>>> import numpy as np
>>> from numpy import linalg as LA
>>> np.set_printoptions(suppress=True, linewidth=120)
>>> rng = np.random.default_rng(351225)
>>> J = rng.normal(size=(24, 3))
>>> J = 20 * J / LA.norm(J, axis=1, keepdims=True)
>>> J.round(2)
array([[ -3.75,  16.5 , -10.66],
       [ 12.45,   5.76,  14.55],
       [  7.72, -18.31,   2.28],
       [  0.82,   2.92,  19.77],
       [ 18.66,  -6.43,  -3.2 ],
       [ -0.51,  -2.44, -19.84],
       [ -3.98,   4.57, -19.06],
       [ 11.96,  15.6 ,   3.67],
       [ 19.53,   3.75,  -2.17],
       [ -9.21,   3.67,  17.37],
       [  6.52,  17.23,   7.78],
       [ 19.68,   3.32,   1.24],
       [  0.4 , -13.66,  14.61],
       [ 10.97,   4.1 ,  16.21],
       [  8.74, -17.22,   5.19],
       [ -0.04,   9.77, -17.45],
       [-15.92,  -3.43,  11.61],
       [ 19.32,   5.06,   1.08],
       [ 16.27,   4.55,  10.7 ],
       [-14.43,  -9.96,   9.63],
       [-18.03,   7.47,  -4.38],
       [  1.94,   2.5 , -19.75],
       [ 19.26,   0.53,   5.37],
       [ -0.91,   6.51, -18.89]])
>>> Q, r_ = LA.qr(J)
>>> np.allclose(r_.T @ r_, J.T @ J)
True
>>> round(float(abs(r_[0, 0])), 2), round(LA.norm(J[:, 0]), 2)
(60.25, np.float64(60.25))
>>> np.round(Q.T @ Q, 2) + 0
array([[1., 0., 0.],
       [0., 1., 0.],
       [0., 0., 1.]])
>>> Q.shape, r_.shape
((24, 3), (3, 3))
>>> np.round(np.abs(np.diag(r_)), 2)
array([60.25, 46.19, 60.12])
>>> np.trace(Q @ Q.T)
np.float64(3.0)
>>> z = J[:, 1] > np.median(J[:, 1])
>>> u = J[z].mean(axis=0) - J[~z].mean(axis=0)
>>> ((J - J.mean(axis=0)) @ u > 0).astype(int)
array([1, 1, 0, 0, 0, 1, 1, 1, 1, 0, 1, 1, 0, 0, 0, 1, 0, 1, 1, 0, 1, 1, 1, 1])
>>> np.argsort(-np.abs(u).round(6), kind="stable")
array([1, 2, 0])
>>> cen = J - J.mean(axis=0)
>>> Uu, sigma, vt = LA.svd(cen, full_matrices=False)
>>> np.round(np.abs(vt[-1]), 2)
array([0.14, 0.94, 0.31])
>>> np.round((sigma ** 2).sum() ** 2 / (sigma ** 4).sum(), 2)
np.float64(2.76)
>>> np.round(cen.mean(axis=0), 2) + 0
array([0., 0., 0.])
>>> sigma.round(2)
array([63.75, 55.4 , 43.4 ])
>>> np.round(vt[0] * np.sign(vt[0, np.abs(vt[0]).argmax()]), 2)
array([ 0.32, -0.25,  0.91])
>>> np.searchsorted(np.cumsum(sigma ** 2) / (sigma ** 2).sum(), 0.9) + 1
np.int64(3)
>>> (np.sign(Uu[:, 0]) == np.sign(Uu[0, 0])).astype(int)
array([1, 0, 0, 0, 0, 1, 1, 0, 0, 0, 0, 0, 0, 0, 0, 1, 0, 0, 0, 0, 1, 1, 0, 1])
>>> np.round(sigma ** 2 / (sigma ** 2).sum(), 2)
array([0.45, 0.34, 0.21])
>>> Y = np.c_[J[:, :2] @ np.array([[0, -3], [2, 1]]), np.array([1, 2, 3, 0, 2, 3, 1, 1, 0, 1, 0, 2, 3, 1, 1, 2, 2, 1, 0, 1, 3, 2, 0, 1])]
>>> Y.round(2)
array([[ 33.  ,  27.74,   1.  ],
       [ 11.52, -31.59,   2.  ],
       [-36.61, -41.48,   3.  ],
       [  5.84,   0.46,   0.  ],
       [-12.87, -62.43,   2.  ],
       [ -4.88,  -0.92,   3.  ],
       [  9.15,  16.53,   1.  ],
       [ 31.21, -20.27,   1.  ],
       [  7.5 , -54.83,   0.  ],
       [  7.34,  31.3 ,   1.  ],
       [ 34.46,  -2.32,   0.  ],
       [  6.64, -55.73,   2.  ],
       [-27.31, -14.87,   3.  ],
       [  8.2 , -28.82,   1.  ],
       [-34.45, -43.44,   1.  ],
       [ 19.53,   9.89,   2.  ],
       [ -6.85,  44.33,   2.  ],
       [ 10.13, -52.89,   1.  ],
       [  9.1 , -44.28,   0.  ],
       [-19.91,  33.33,   1.  ],
       [ 14.94,  61.55,   3.  ],
       [  5.  ,  -3.32,   2.  ],
       [  1.06, -57.25,   0.  ],
       [ 13.02,   9.25,   1.  ]])
>>> np.round(LA.lstsq(J, Y[:, 0])[0], 2) + 0
array([0., 2., 0.])
>>> cen = Y - Y.mean(axis=0)
>>> Uu, sigma, vt = LA.svd(cen, full_matrices=False)
>>> sigma.round(2)
array([174.76,  87.83,   4.21])
>>> np.round(vt[0] * np.sign(vt[0, np.abs(vt[0]).argmax()]), 2) + 0
array([0.16, 0.99, 0.  ])
>>> np.searchsorted(np.cumsum(sigma ** 2) / (sigma ** 2).sum(), 0.9) + 1
np.int64(2)
>>> A = np.loadtxt("data.csv", delimiter=",")
>>> A
array([[ 19.85,  20.31,  11.88],
       [  3.85,   4.18, -12.02],
       [  1.89,   1.92,  22.43],
       [-32.07, -31.77,   3.93]])
>>> Y = np.c_[A[:, :1] @ np.array([[-5]]), np.array([-2, -2, -2, -1])]
>>> Y
array([[-99.25,  -2.  ],
       [-19.25,  -2.  ],
       [ -9.45,  -2.  ],
       [160.35,  -1.  ]])
>>> np.round(LA.lstsq(A, Y[:, 0])[0], 2) + 0
array([-5.,  0.,  0.])
>>> np.round(LA.norm(LA.qr(A)[0].T @ Y, axis=0) ** 2 / ((Y ** 2).sum(axis=0) + 1e-12), 2)
array([1.  , 0.82])
>>> LA.matrix_rank(np.c_[A, Y])
np.int64(4)
>>> LA.matrix_rank(Y)
np.int64(2)
>>> Q, evecs = LA.qr(Y[:, :1])[0], LA.qr(Y[:, 1:])[0]
>>> sigma = LA.svd(Q.T @ evecs, compute_uv=False)
>>> round(LA.norm(Q @ Q.T - evecs @ evecs.T, 2), 2)
np.float64(0.99)
>>> sigma.round(2)
array([0.14])
>>> np.round(np.degrees(np.arccos(sigma.clip(0, 1))), 2)
array([81.97])
>>> Uu, sigma, vt = LA.svd(A)
>>> sigma.round(2)
array([53.8 , 28.16,  0.45])
>>> Y = Uu[:, :2] @ np.diag(sigma[:2]) @ vt[:2]
>>> LA.matrix_rank(A, rtol=0.05)
np.int64(2)
>>> round(float(np.abs(A - Y).max()), 2)
0.2
>>> mat = np.loadtxt("out11.csv", delimiter=",")
>>> mat
array([[2., 4., 0., 1.],
       [2., 0., 1., 0.],
       [2., 0., 1., 0.],
       [0., 8., 2., 2.]])
>>> cen = J - J.mean(axis=0)
>>> evecs = LA.svd(cen)[2][:2]
>>> Y = cen - cen @ evecs.T @ evecs
>>> np.round(Y.std(axis=0), 2)
array([1.27, 8.34, 2.7 ])
>>> np.round(np.diag(evecs.T @ evecs), 2)
array([0.98, 0.11, 0.91])
>>> rank = LA.matrix_rank(mat)
>>> rank
np.int64(3)
>>> N = LA.svd(mat)[2][rank:].T
>>> np.round(N @ N.T, 2) + 0
array([[ 0.  ,  0.  ,  0.  ,  0.  ],
       [ 0.  ,  0.06,  0.  , -0.24],
       [ 0.  ,  0.  ,  0.  ,  0.  ],
       [ 0.  , -0.24,  0.  ,  0.94]])
>>> LA.matrix_rank(mat.T @ mat), LA.matrix_rank(mat @ mat.T)
(np.int64(3), np.int64(3))
>>> np.round(N[:, 0] / N[np.abs(N[:, 0]).round(6).argmax(), 0], 2) + 0
array([ 0.  , -0.25,  0.  ,  1.  ])
>>> N.shape
(4, 1)
>>> [int(LA.matrix_rank(mat[:i])) for i in range(1, len(mat) + 1)]
[1, 2, 2, 3]
>>> Q, _ = LA.qr(np.array([[-2.2, 1.2, -0.2], [1.7, -0.1, 1.3], [-0.8, 0.4, 0.7]]))
>>> E = Q[:, :3]
>>> E.round(2)
array([[-0.76, -0.57, -0.31],
       [ 0.59, -0.81,  0.04],
       [-0.28, -0.15,  0.95]])
>>> Uu, sigma, vt = LA.svd(E, full_matrices=False)
>>> np.round(np.sqrt((sigma ** 2).sum()), 2), round(float(LA.norm(E)), 2)
(np.float64(1.73), 1.73)
>>> np.allclose(Uu * sigma @ vt, E)
True
>>> np.round(LA.norm(E, axis=0), 2)
array([1., 1., 1.])
>>> np.round(E.T @ E, 2) + 0
array([[1., 0., 0.],
       [0., 1., 0.],
       [0., 0., 1.]])
>>> np.round(E @ E.T, 2) + 0
array([[1., 0., 0.],
       [0., 1., 0.],
       [0., 0., 1.]])
>>> np.round(np.einsum("ii->", E), 2)
np.float64(-0.62)
>>> np.round(np.kron(np.eye(2, dtype=int), E), 2)
array([[-0.76, -0.57, -0.31, -0.  , -0.  , -0.  ],
       [ 0.59, -0.81,  0.04,  0.  , -0.  ,  0.  ],
       [-0.28, -0.15,  0.95, -0.  , -0.  ,  0.  ],
       [-0.  , -0.  , -0.  , -0.76, -0.57, -0.31],
       [ 0.  , -0.  ,  0.  ,  0.59, -0.81,  0.04],
       [-0.  , -0.  ,  0.  , -0.28, -0.15,  0.95]])
>>> np.round(LA.det(E.T), 2)
np.float64(1.0)
>>> round(float(np.einsum("ij,ji->", E, E)), 2)
1.62
>>> t = np.radians(120)
>>> r_ = np.eye(3)
>>> r_[0, 0] = r_[1, 1] = np.cos(t)
>>> r_[0, 1], r_[1, 0] = -np.sin(t), np.sin(t)
>>> r_.round(2)
array([[-0.5 , -0.87,  0.  ],
       [ 0.87, -0.5 ,  0.  ],
       [ 0.  ,  0.  ,  1.  ]])
>>> Y = A @ r_.T
>>> Y.round(2)
array([[-27.51,   7.04,  11.88],
       [ -5.54,   1.24, -12.02],
       [ -2.61,   0.68,  22.43],
       [ 43.55, -11.89,   3.93]])
>>> np.round(LA.svd(A, compute_uv=False), 2), np.round(LA.svd(Y, compute_uv=False), 2)
(array([53.8 , 28.16,  0.45]), array([53.8 , 28.16,  0.45]))
>>> z = rng.permutation(3)
>>> z
array([2, 1, 0])
>>> Y = E[z][:, z]
>>> np.allclose(Y, E)
False
>>> feats = np.load("x.npy")
>>> feats
array([[ 5. , -1.5,  1.5],
       [-1.5,  0.4,  0.6],
       [ 1. , -0.1,  0.1]])
>>> Y = feats + rng.integers(-2, 3, (3, 1)) @ rng.integers(-2, 3, (1, 3))
>>> Y
array([[ 7. , -3.5, -0.5],
       [-0.5, -0.6, -0.4],
       [ 0. ,  0.9,  1.1]])
>>> Y - feats
array([[ 2., -2., -2.],
       [ 1., -1., -1.],
       [-1.,  1.,  1.]])
>>> LA.matrix_rank(Y - feats, tol=1e-8)
np.int64(1)
>>> Y = np.array([[-1, -1, 2], [0, 1, -2], [-2, -2, 0]])
>>> np.round(np.einsum("ik,kj->ji", feats, Y), 2)
array([[-8. ,  0.3, -1.2],
       [-9.5,  0.7, -1.3],
       [13. , -3.8,  2.2]])
>>> np.round(feats @ Y, 2)
array([[-8. , -9.5, 13. ],
       [ 0.3,  0.7, -3.8],
       [-1.2, -1.3,  2.2]])
>>> LA.matrix_rank(feats @ Y)
np.int64(3)
>>> vec = np.array([0, -1, -2])
>>> rhs = feats @ vec
>>> rhs
array([-1.5, -1.6, -0.1])
>>> np.round(LA.solve(feats, rhs), 2) + 0
array([ 0., -1., -2.])
>>> np.round(LA.solve(feats, feats[:, 0]), 2) + 0
array([1., 0., 0.])
>>> np.round(LA.solve(feats, 5 * rhs), 2) + 0
array([  0.,  -5., -10.])
>>> np.round(LA.solve(feats, rhs + feats[:, 2]), 2) + 0
array([ 0., -1., -1.])
>>> Y = feats / LA.norm(feats, axis=1, keepdims=True)
>>> cov = Y @ Y.T
>>> (np.abs(cov) > 0.9).astype(int)
array([[1, 0, 1],
       [0, 1, 0],
       [1, 0, 1]])
>>> np.argwhere(np.triu(np.abs(cov) > 0.95, 1))
array([[0, 2]])
>>> Y = LA.inv(feats)
>>> round(LA.slogdet(feats)[0], 2)
np.float64(-1.0)
>>> Y.round(2) + 0
array([[-0.1 ,  0.  ,  1.5 ],
       [-0.75,  1.  ,  5.25],
       [ 0.25,  1.  ,  0.25]])
>>> round(float(LA.cond(feats)), 2)
31.87
>>> K = np.loadtxt("sample2.csv", delimiter=",")
>>> K
array([[ 1.,  5.,  1., -1.],
       [ 1.,  5., -2., -3.]])
>>> u = np.array([2, -3, -3])
>>> np.array([np.convolve(row, u, "same") for row in K])
array([[  7., -16., -20.,   0.],
       [  7., -22., -15.,  15.]])
>>> np.cross(K[1, :3], K[0, :3])
array([15., -3.,  0.])
>>> np.convolve(K[1], u)
array([  2.,   7., -22., -15.,  15.,   9.])
>>> np.polyval(u, K[1])
array([-4., 32., 11., 24.])
>>> np.correlate(K[1], K[0], "full")
array([ -1.,  -4.,  12.,  27.,  -8., -17.,  -3.])
